>>> import numpy as np
>>> np.set_printoptions(precision=3, suppress=True, linewidth=200)
>>> A2 = np.array([[3, 3, 2, 2, 0, -3, 3, 3, 3, -3],
...     [-1, -2, -1, 0, 3, 3, 2, 1, 1, 2],
...     [2, -3, -1, -3, 3, -1, 2, 0, 1, 3],
...     [-3, -2, 0, 2, 1, 2, -1, -2, 1, 0],
...     [2, 0, -1, -1, 1, 1, 1, -1, -2, -2],
...     [-3, 0, -1, 2, 0, 1, 0, 2, -1, 3],
...     [-1, 2, 3, 3, 2, -3, 3, 1, 1, -2],
...     [-3, 0, 2, 0, 1, 2, -2, 1, -1, -3],
...     [3, -1, -1, 2, -2, 3, -3, 2, -3, -3],
...     [-1, -2, 2, -2, 1, 3, -2, -1, 2, 3]])
>>> W0 = A2 + A2.T
>>> print(W0)
[[ 6  2  4 -1  2 -6  2  0  6 -4]
 [ 2 -4 -4 -2  3  3  4  1  0  0]
 [ 4 -4 -2 -3  2 -2  5  2  0  5]
 [-1 -2 -3  4  0  4  2 -2  3 -2]
 [ 2  3  2  0  2  1  3  0 -4 -1]
 [-6  3 -2  4  1  2 -3  4  2  6]
 [ 2  4  5  2  3 -3  6 -1 -2 -4]
 [ 0  1  2 -2  0  4 -1  2  1 -4]
 [ 6  0  0  3 -4  2 -2  1 -6 -1]
 [-4  0  5 -2 -1  6 -4 -4 -1  6]]
>>> evals, vecs = np.linalg.eigh(W0)
>>> vec = np.array([0, 2, 0, 2, 3, 0, 1, 1, 0, 3])
>>> print(np.abs(W0).sum(axis=1).max(), round(float(np.abs(evals).max()), 3))
33 18.693
>>> print(np.linalg.eigvalsh(W0[1:, 1:]))
[-13.297  -9.445  -7.699  -0.759   2.463   6.191   8.041  10.148  14.357]
>>> print(round(vec @ W0 @ vec / (vec @ vec), 3), np.round(evals[0], 3), round(float(evals[-1]), 3))
1.643 -13.401 18.693
>>> print(vec @ W0 @ vec)
46
>>> f = np.array([-1, 4, -7, 5, 5, -3, 6, 3, -8, 1])
>>> A2 = W0 + np.outer(f, np.eye(10)[8])
>>> print(A2)
[[  6.   2.   4.  -1.   2.  -6.   2.   0.   5.  -4.]
 [  2.  -4.  -4.  -2.   3.   3.   4.   1.   4.   0.]
 [  4.  -4.  -2.  -3.   2.  -2.   5.   2.  -7.   5.]
 [ -1.  -2.  -3.   4.   0.   4.   2.  -2.   8.  -2.]
 [  2.   3.   2.   0.   2.   1.   3.   0.   1.  -1.]
 [ -6.   3.  -2.   4.   1.   2.  -3.   4.  -1.   6.]
 [  2.   4.   5.   2.   3.  -3.   6.  -1.   4.  -4.]
 [  0.   1.   2.  -2.   0.   4.  -1.   2.   4.  -4.]
 [  6.   0.   0.   3.  -4.   2.  -2.   1. -14.  -1.]
 [ -4.   0.   5.  -2.  -1.   6.  -4.  -4.   0.   6.]]
>>> print(np.linalg.matrix_rank(A2 - W0))
1
>>> print(np.linalg.matrix_rank(np.linalg.inv(A2) - np.linalg.inv(W0), tol=1e-8))
1
>>> print(round(float(np.linalg.det(A2) / np.linalg.det(W0)), 3), np.round(1 + np.linalg.solve(W0, f)[8], 3))
0.853 0.853
>>> A = np.loadtxt("m.csv", delimiter=",")
>>> print(A)
[[ 0.  0.  1. -1.  1. -2.]
 [ 0.  0.  0.  2.  2. -2.]
 [ 0.  0.  0.  2. -1.  2.]
 [ 0.  0.  0. -1.  1.  2.]
 [ 0.  0.  0.  0. -2. -2.]
 [ 0.  0.  0.  0.  0. -1.]]
>>> print(np.linalg.matrix_power(A, 3))
[[  0.   0.   0.  -3.  11.  14.]
 [  0.   0.   0.   2.   2.  -2.]
 [  0.   0.   0.   2. -10. -16.]
 [  0.   0.   0.  -1.   7.  14.]
 [  0.   0.   0.   0.  -8. -14.]
 [  0.   0.   0.   0.   0.  -1.]]
>>> print(A @ A)
[[ 0.  0.  0.  3. -4.  0.]
 [ 0.  0.  0. -2. -2.  2.]
 [ 0.  0.  0. -2.  4.  4.]
 [ 0.  0.  0.  1. -3. -6.]
 [ 0.  0.  0.  0.  4.  6.]
 [ 0.  0.  0.  0.  0.  1.]]
>>> np.linalg.determinant(A)
Traceback (most recent call last):
  File "<python-input-21>", line 1, in <module>
    np.linalg.determinant(A)
    ^^^^^^^^^^^^^^^^^^^^^
AttributeError: module 'numpy.linalg' has no attribute 'determinant'
>>> A.inv()
Traceback (most recent call last):
  File "<python-input-22>", line 1, in <module>
    A.inv()
    ^^^^^
AttributeError: 'numpy.ndarray' object has no attribute 'inv'
>>> print((A - A.T) / 2)
[[ 0.   0.   0.5 -0.5  0.5 -1. ]
 [ 0.   0.   0.   1.   1.  -1. ]
 [-0.5  0.   0.   1.  -0.5  1. ]
 [ 0.5 -1.  -1.   0.   0.5  1. ]
 [-0.5 -1.   0.5 -0.5  0.  -1. ]
 [ 1.   1.  -1.  -1.   1.   0. ]]
>>> print(np.round(np.abs(np.linalg.eigvals(A)).max(), 3))
2.0
